$ ipython --no-banner

In [1]: import numpy as np

In [2]: np.set_printoptions(precision=1, suppress=True, linewidth=120, floatmode="fixed")

In [3]: rng = np.random.default_rng(491861)

In [4]: data = np.array([[-3, -2, -3], [1, -1, -3]]) * (rng.random((2, 3)) < 0.3)

In [5]: print(data)
[[0 0 0]
 [0 0 0]]

In [6]: A = np.array([[19.1, -36.7, -24.8],
   ...:     [20.3, -35.1, -26.8],
   ...:     [19.4, -34.6, -24.6],
   ...:     [18.5, -35.0, -26.3],
   ...:     [20.7, -33.7, -26.4],
   ...:     [18.9, -35.6, -25.4],
   ...:     [18.8, -35.5, -25.0],
   ...:     [21.4, -36.7, -24.4],
   ...:     [20.7, -34.6, -24.3],
   ...:     [19.7, -36.0, -24.2],
   ...:     [18.2, -36.0, -24.1],
   ...:     [19.4, -35.3, -26.9],
   ...:     [19.7, -33.6, -24.6],
   ...:     [20.4, -36.0, -25.0],
   ...:     [18.8, -35.6, -23.3],
   ...:     [17.3, -35.4, -26.3],
   ...:     [20.6, -36.8, -24.4],
   ...:     [19.5, -35.4, -23.9],
   ...:     [21.6, -34.6, -26.3],
   ...:     [18.7, -36.0, -25.8]])

In [7]: P = A @ np.linalg.solve(A.T @ A, A.T)

In [8]: print(np.allclose(P @ P, P))
True

In [9]: print(np.diag(P))
[0.1 0.2 0.1 0.2 0.3 0.1 0.1 0.2 0.1 0.1 0.2 0.2 0.1 0.1 0.2 0.3 0.2 0.1 0.3 0.1]

In [10]: cen = (A - A.mean(axis=0)) / A.std(axis=0)

In [11]: print(np.argwhere(np.abs(cen) > 2))
[[12  1]
 [15  0]]

In [12]: coef = np.linalg.lstsq(np.delete(cen, 2, axis=1), cen[:, 2])[0]

In [13]: print(round(float(1 - np.var(cen[:, 2] - np.delete(cen, 2, axis=1) @ coef)), 1))
0.1

In [14]: print(np.abs(coef).argmax())
1

In [15]: w1 = np.array([[-3, 2, 2, 1], [3, 4, 5, -5], [-1, 4, 4, 1]])

In [16]: coef = np.array([0, 2, 0, 3])

In [17]: act = np.maximum(A @ w1 + coef, 0)

In [18]: print(np.linalg.matrix_rank(act))
1

In [19]: print((act > 0).astype(int))
[[0 0 0 1]
 [0 0 0 1]
 [0 0 0 1]
 [0 0 0 1]
 [0 0 0 1]
 [0 0 0 1]
 [0 0 0 1]
 [0 0 0 1]
 [0 0 0 1]
 [0 0 0 1]
 [0 0 0 1]
 [0 0 0 1]
 [0 0 0 1]
 [0 0 0 1]
 [0 0 0 1]
 [0 0 0 1]
 [0 0 0 1]
 [0 0 0 1]
 [0 0 0 1]
 [0 0 0 1]]

In [20]: print((act > 0).mean(axis=0))
[0.0 0.0 0.0 1.0]

In [21]: C = np.array([[0, 1], [2, 2], [2, 2], [-3, -1]])

In [22]: print(w1 @ C)
[[ 5  4]
 [33 26]
 [13 14]]
